>>> import numpy as np
>>> np.set_printoptions(precision=3, suppress=True, linewidth=120, floatmode="fixed")
>>> A2 = np.array([[2, 0, 1, 1, 0, 0]])
>>> data = A2.T @ A2
>>> data
array([[4, 0, 2, 2, 0, 0],
       [0, 0, 0, 0, 0, 0],
       [2, 0, 1, 1, 0, 0],
       [2, 0, 1, 1, 0, 0],
       [0, 0, 0, 0, 0, 0],
       [0, 0, 0, 0, 0, 0]])
>>> (np.linalg.matrix_power((data != 0) + (data.T != 0) + np.eye(6), 6) > 0).astype(int)
array([[1, 0, 1, 1, 0, 0],
       [0, 1, 0, 0, 0, 0],
       [1, 0, 1, 1, 0, 0],
       [1, 0, 1, 1, 0, 0],
       [0, 0, 0, 0, 1, 0],
       [0, 0, 0, 0, 0, 1]])
>>> np.flatnonzero(np.linalg.matrix_power((data != 0) + (data.T != 0) + np.eye(6), 6)[1])
array([1])
>>> print(np.argsort(-np.linalg.norm(data, axis=0).round(6), kind="stable")[:3])
[0 2 3]
>>> [round(float(x), 3) for x in np.linalg.svd(data, compute_uv=False)[:3]]
[6.0, 0.0, 0.0]
>>> vals, vecs = np.linalg.eigh(data)
>>> x = np.array([-2, -1, 1, 1, -1, 1])
>>> np.round(vecs * np.abs(vals) @ vecs.T, 3) + 0
array([[4.000, 0.000, 2.000, 2.000, 0.000, 0.000],
       [0.000, 0.000, 0.000, 0.000, 0.000, 0.000],
       [2.000, 0.000, 1.000, 1.000, 0.000, 0.000],
       [2.000, 0.000, 1.000, 1.000, 0.000, 0.000],
       [0.000, 0.000, 0.000, 0.000, 0.000, 0.000],
       [0.000, 0.000, 0.000, 0.000, 0.000, 0.000]])
>>> np.round(np.abs(np.linalg.eigvals(data)).max(), 3)
np.float64(6.0)
>>> np.trace(data)
np.int64(6)
>>> np.round(np.sort(np.abs(np.linalg.eigvals(data))), 3) + 0
array([0.000, 0.000, 0.000, 0.000, 0.000, 6.000])
>>> C = np.array([[1.4, 2.4, 1.4, 1.1, -1.7]])
>>> rng = np.random.default_rng(2)
>>> F = np.array([[0],
...     [-3],
...     [-1],
...     [-3],
...     [1],
...     [-3],
...     [1],
...     [-3],
...     [0],
...     [1],
...     [-3],
...     [-2],
...     [3],
...     [3],
...     [2],
...     [-2],
...     [-2],
...     [-1],
...     [-3],
...     [-3],
...     [1]]) @ C + 0.05 * rng.normal(size=(21, 5))
>>> print(F)
[[ 0.009 -0.026 -0.021 -0.122  0.090]
 [-4.143 -7.216 -4.161 -3.286  5.072]
 [-1.351 -2.416 -1.416 -1.140  1.723]
 [-4.205 -7.173 -4.230 -3.294  5.055]
 [ 1.442  2.409  1.417  1.121 -1.751]
 [-4.161 -7.097 -4.282 -3.386  5.025]
 [ 1.442  2.406  1.454  1.136 -1.689]
 [-4.186 -7.208 -4.157 -3.356  5.079]
 [ 0.012  0.090 -0.038 -0.054 -0.028]
 [ 1.448  2.388  1.466  1.006 -1.644]
 [-4.148 -7.271 -4.192 -3.239  5.104]
 [-2.750 -4.681 -2.786 -2.214  3.361]
 [ 4.232  7.190  4.191  3.295 -5.068]
 [ 4.147  7.124  4.078  3.360 -5.096]
 [ 2.876  4.800  2.763  2.224 -3.404]
 [-2.863 -4.844 -2.712 -2.182  3.421]
 [-2.814 -4.834 -2.755 -2.205  3.362]
 [-1.407 -2.445 -1.390 -1.044  1.658]
 [-4.129 -7.233 -4.192 -3.342  5.089]
 [-4.198 -7.222 -4.235 -3.334  5.059]
 [ 1.321  2.387  1.420  1.145 -1.668]]
>>> A2 = np.c_[F[:, :1] @ np.array([[0]]), np.array([6, 0, -2, -7, -2, -3, 6, -7, -4, 9, -9, 9, -7, 4, -1, 0, 7, -3, -8, 5, 3])]
>>> A2
array([[ 0.000,  6.000],
       [ 0.000,  0.000],
       [ 0.000, -2.000],
       [ 0.000, -7.000],
       [ 0.000, -2.000],
       [ 0.000, -3.000],
       [ 0.000,  6.000],
       [ 0.000, -7.000],
       [ 0.000, -4.000],
       [ 0.000,  9.000],
       [ 0.000, -9.000],
       [ 0.000,  9.000],
       [ 0.000, -7.000],
       [ 0.000,  4.000],
       [ 0.000, -1.000],
       [ 0.000,  0.000],
       [ 0.000,  7.000],
       [ 0.000, -3.000],
       [ 0.000, -8.000],
       [ 0.000,  5.000],
       [ 0.000,  3.000]])
>>> np.linalg.matrix_rank(np.c_[F, A2])
np.int64(6)
>>> print(np.linalg.lstsq(F, A2[:, 0])[0])
[0.000 0.000 0.000 0.000 0.000]
>>> W0 = np.tanh(np.array([[0.4, 1.2, -1.2],
...     [-1.9, -1.3, 1.0],
...     [-0.4, -0.5, 0.9],
...     [0.2, 1.2, -0.2],
...     [2.0, 1.3, 1.1],
...     [-0.5, 0.5, -0.2],
...     [-0.3, -1.1, 0.5],
...     [-0.8, -0.9, 0.3],
...     [-0.8, 0.7, 0.1],
...     [0.4, -1.2, -1.3],
...     [0.2, 0.5, -0.5],
...     [1.2, -1.6, 1.4]]) @ np.array([[-0.6, -0.2, 2.4, 0.1],
...     [-0.4, 0.6, 0.9, -0.7],
...     [-1.4, 0.3, 0.4, -1.4]]))
>>> W0
array([[ 0.744,  0.273,  0.915,  0.706],
       [ 0.254, -0.100, -1.000, -0.592],
       [-0.675,  0.050, -0.782, -0.740],
       [-0.310,  0.551,  0.901, -0.493],
       [-0.997,  0.611,  1.000, -0.978],
       [ 0.363,  0.327, -0.680, -0.119],
       [-0.080, -0.422, -0.907,  0.040],
       [ 0.397, -0.282, -0.989,  0.129],
       [ 0.060,  0.544, -0.848, -0.611],
       [ 0.968, -0.831, -0.565,  0.991],
       [ 0.363,  0.110,  0.623,  0.354],
       [-0.967, -0.653,  0.964, -0.617]])
>>> A2 = np.array([[0, 0], [0, 2], [0, 1], [2, 1]])
>>> np.vstack([W0, A2.T]).shape
(14, 4)
>>> D = np.linalg.norm(W0[:, None] - W0[None], axis=-1)
>>> print((D + 1e9 * np.eye(12)).round(6).argmin(axis=1))
[10  8  8  4  3  8  7  6  5  7  0  4]
>>> np.linalg.norm(W0, axis=1)
array([1.402, 1.193, 1.272, 1.206, 1.823, 0.846, 1.004, 1.110, 1.180, 1.711, 0.811, 1.634])
>>> np.flatnonzero(D[11] < D.mean() / 2)
array([11])
>>> D.shape
(12, 12)
>>> D[11]
array([2.353, 2.378, 1.908, 1.379, 1.315, 2.383, 2.184, 2.524, 2.402, 2.949, 1.846, 0.000])
>>> def softmax(z):
...     e = np.exp(z - z.max(axis=-1, keepdims=True))
...     return e / e.sum(axis=-1, keepdims=True)
... 
>>> softmax(W0[7])
array([0.396, 0.201, 0.099, 0.303])
>>> softmax(W0[7] + -2)
array([0.396, 0.201, 0.099, 0.303])
>>> S = W0 @ W0.T / np.sqrt(4)
>>> softmax(S).round(6).argmax(axis=1)
array([ 0,  1,  2,  4,  4,  8,  6,  9,  8,  9,  0, 11])
>>> softmax(S)[7] @ W0
array([ 0.169, -0.085, -0.463, -0.064])
>>> C = W0[[2, 0]].astype(float)
>>> for _ in range(5):
...     labels = np.linalg.norm(W0[:, None] - C, axis=-1).argmin(axis=1)
...     C = np.array([W0[labels == j].mean(axis=0) for j in range(2)])
... 
>>> labels
array([1, 0, 0, 1, 0, 0, 0, 0, 0, 1, 1, 0])
>>> np.bincount(labels)
array([8, 4])
>>> C
array([[-0.206,  0.009, -0.405, -0.436],
       [ 0.441,  0.026,  0.469,  0.390]])
>>> J = np.load("run17.npy")
>>> print(J)
[[0.391 0.130 0.130 0.130 0.391 0.130 0.130]
 [0.130 0.043 0.043 0.043 0.130 0.043 0.043]
 [0.130 0.043 0.043 0.043 0.130 0.043 0.043]
 [0.130 0.043 0.043 0.043 0.130 0.043 0.043]
 [0.391 0.130 0.130 0.130 0.391 0.130 0.130]
 [0.130 0.043 0.043 0.043 0.130 0.043 0.043]
 [0.130 0.043 0.043 0.043 0.130 0.043 0.043]]
>>> # equal to its transpose
>>> vals, vecs = np.linalg.eigvalsh(J)
Traceback (most recent call last):
  File "<python-input-47>", line 1, in <module>
    vals, vecs = np.linalg.eigvalsh(J)
    ^^^^^^^^^^
ValueError: too many values to unpack (expected 2)
>>> vals, vecs = np.linalg.eigh(J)
>>> np.round(vals.sum(), 3), np.trace(J)
(np.float64(1.0), np.float64(1.0))
>>> print(np.round(np.linalg.svd(J, compute_uv=False), 3) + 0)
[1.000 0.000 0.000 0.000 0.000 0.000 0.000]
>>> np.round(vecs.T @ vecs, 3) + 0
array([[1.000, 0.000, 0.000, 0.000, 0.000, 0.000, 0.000],
       [0.000, 1.000, 0.000, 0.000, 0.000, 0.000, 0.000],
       [0.000, 0.000, 1.000, 0.000, 0.000, 0.000, 0.000],
       [0.000, 0.000, 0.000, 1.000, 0.000, 0.000, 0.000],
       [0.000, 0.000, 0.000, 0.000, 1.000, 0.000, 0.000],
       [0.000, 0.000, 0.000, 0.000, 0.000, 1.000, 0.000],
       [0.000, 0.000, 0.000, 0.000, 0.000, 0.000, 1.000]])
>>> vals.round(3) + 0
array([0.000, 0.000, 0.000, 0.000, 0.000, 0.000, 1.000])
>>> (vals > 1e-8).sum(), (vals < -1e-8).sum()
(np.int64(1), np.int64(0))
>>> vecs @ np.diag(vals) @ vecs.T
array([[0.391, 0.130, 0.130, 0.130, 0.391, 0.130, 0.130],
       [0.130, 0.043, 0.043, 0.043, 0.130, 0.043, 0.043],
       [0.130, 0.043, 0.043, 0.043, 0.130, 0.043, 0.043],
       [0.130, 0.043, 0.043, 0.043, 0.130, 0.043, 0.043],
       [0.391, 0.130, 0.130, 0.130, 0.391, 0.130, 0.130],
       [0.130, 0.043, 0.043, 0.043, 0.130, 0.043, 0.043],
       [0.130, 0.043, 0.043, 0.043, 0.130, 0.043, 0.043]])
>>> np.unique(vals.round(6) + 0, return_counts=True)[1]
array([6, 1])
>>> np.abs(vecs[:, -1]).round(6).argmax()
np.int64(0)
>>> np.argsort(-np.linalg.norm(J, axis=0).round(6), kind="stable")[:3]
array([0, 4, 1])
>>> [round(float(x), 3) for x in np.linalg.svd(J, compute_uv=False)[:3]]
[1.0, 0.0, 0.0]
>>> np.linalg.matrix_rank(J, rtol=0.1)
np.int64(1)
>>> print(np.linalg.cond(J) > 100)
True
>>> E = np.load("mat.npy")
>>> E
array([[ 0.637, -0.363, -0.363, -0.040, -0.363, -0.444],
       [-0.363,  0.637, -0.363, -0.040, -0.363, -0.444],
       [-0.363, -0.363,  0.637, -0.040, -0.363, -0.444],
       [-0.040, -0.040, -0.040,  0.996, -0.040, -0.049],
       [-0.363, -0.363, -0.363, -0.040,  0.637, -0.444],
       [-0.444, -0.444, -0.444, -0.049, -0.444,  0.457]])
>>> # symmetric, so the eigenvalues are real
>>> softmax(data[3])
array([0.467, 0.063, 0.172, 0.172, 0.063, 0.063])
>>> softmax(data[3] + 5)
array([0.467, 0.063, 0.172, 0.172, 0.063, 0.063])
>>> softmax(data).sum(axis=1)
array([1.000, 1.000, 1.000, 1.000, 1.000, 1.000])
>>> np.round(softmax(10 * data[3]), 3) + 0
array([1.000, 0.000, 0.000, 0.000, 0.000, 0.000])
>>> S = data @ data.T / np.sqrt(6)
>>> np.round(softmax(S), 3) + 0
array([[0.985, 0.000, 0.007, 0.007, 0.000, 0.000],
       [0.167, 0.167, 0.167, 0.167, 0.167, 0.167],
       [0.837, 0.006, 0.072, 0.072, 0.006, 0.006],
       [0.837, 0.006, 0.072, 0.072, 0.006, 0.006],
       [0.167, 0.167, 0.167, 0.167, 0.167, 0.167],
       [0.167, 0.167, 0.167, 0.167, 0.167, 0.167]])
>>> print(softmax(S).round(6).argmax(axis=1))
[0 0 0 0 0 0]
>>> softmax(S + np.triu(np.full(S.shape, -np.inf), 1))
array([[1.000, 0.000, 0.000, 0.000, 0.000, 0.000],
       [0.500, 0.500, 0.000, 0.000, 0.000, 0.000],
       [0.914, 0.007, 0.079, 0.000, 0.000, 0.000],
       [0.847, 0.006, 0.073, 0.073, 0.000, 0.000],
       [0.200, 0.200, 0.200, 0.200, 0.200, 0.000],
       [0.167, 0.167, 0.167, 0.167, 0.167, 0.167]])
